% python3 -q
>>> import numpy as np
>>> np.set_printoptions(suppress=True, linewidth=100)
>>> def rnd(a):
...     return np.round(a, 3) + 0
... 
>>> M = np.array([[2, 3, 0],
...     [2, 3, 0],
...     [6, 7, 0],
...     [0, 1, 0],
...     [2, 3, 0],
...     [0, 1, 0],
...     [6, 7, 0],
...     [6, 7, 0],
...     [2, 3, 0],
...     [2, 3, 0],
...     [2, 3, 0],
...     [0, 1, 0],
...     [0, 1, 0]])
>>> left, sigma, vt = np.linalg.svd(M)
>>> vecs = vt[:(sigma > 1e-8).sum()]
>>> rng = np.random.default_rng(95078)
>>> vec = M[8] + 5 * M[10] + rng.integers(2) * np.eye(3)[2]
>>> vec
array([12., 18.,  0.])
>>> rnd(np.linalg.norm(vec - vecs.T @ vecs @ vec))
np.float64(0.0)
>>> rnd(vecs.T @ vecs)
array([[1., 0., 0.],
       [0., 1., 0.],
       [0., 0., 0.]])
>>> rnd(np.diag(vecs.T @ vecs))
array([1., 1., 0.])
>>> r = np.linalg.matrix_rank(M)
>>> r
np.int64(2)
>>> null = np.linalg.svd(M)[2][r:].T
>>> M @ null
array([[0.],
       [0.],
       [0.],
       [0.],
       [0.],
       [0.],
       [0.],
       [0.],
       [0.],
       [0.],
       [0.],
       [0.],
       [0.]])
>>> mat = np.load("case15.npy")
>>> mat
array([[-0.9,  0.1,  0.6, -0.3,  1. ,  0.8,  1. ,  0.6,  0.3],
       [ 0.9,  0.6,  0.7, -1.6,  1.1, -0.7,  0.7,  0.8, -0.2],
       [ 1.3,  0.3, -0.4,  0.1,  0.4,  0.4,  0.1,  1.1, -0.3],
       [ 0.7,  0.8, -3. ,  0. , -1.5,  0.4,  0.8, -1.4, -0.8],
       [ 1.1,  0.6,  0.4, -1. , -0.7,  0.9,  1.5,  1.8, -0.4],
       [-0.2,  0.6,  1.2,  1.3,  0.3,  0.1, -1.4, -2. ,  0.4],
       [ 2.1, -0.1,  1.7,  0.4,  0. ,  0.1,  0.7, -0.6,  0.7],
       [-1.9,  2.2, -0.1,  0.3,  0.9,  1. ,  0.5, -0.5, -0.4],
       [-0.8,  0.8, -0.8, -2. ,  1.6, -0.8,  0.8,  2. ,  0.8],
       [ 0. , -0.6, -1.1, -0.5,  1. ,  0.5,  1.7, -0.5,  0.4],
       [ 1.5,  0. ,  0.1, -0.6,  0.6, -1.7,  0.6,  0.9, -0.6],
       [ 1.5,  0.4,  1.3, -1.1, -0.5, -0.8, -1.1, -0.1, -1.1],
       [-0.9, -1.4, -1. ,  0.4,  0.9,  1.3, -0.5,  0.1,  1.7],
       [ 0.5,  0.1, -0.2, -0.1,  0.5,  1.3, -1.6,  0. ,  1. ]])
>>> G = mat.T @ mat
>>> (mat @ mat.T).shape
(14, 14)
>>> rnd(np.diag(G))
array([19.27,  9.8 , 19.1 , 11.59, 11.24, 11.08, 15.  , 17.1 ,  8.09])
>>> rnd(np.linalg.svd(mat, compute_uv=False) ** 2)
array([34.255, 28.043, 20.284, 13.266,  9.562,  7.259,  6.159,  2.226,  1.215])
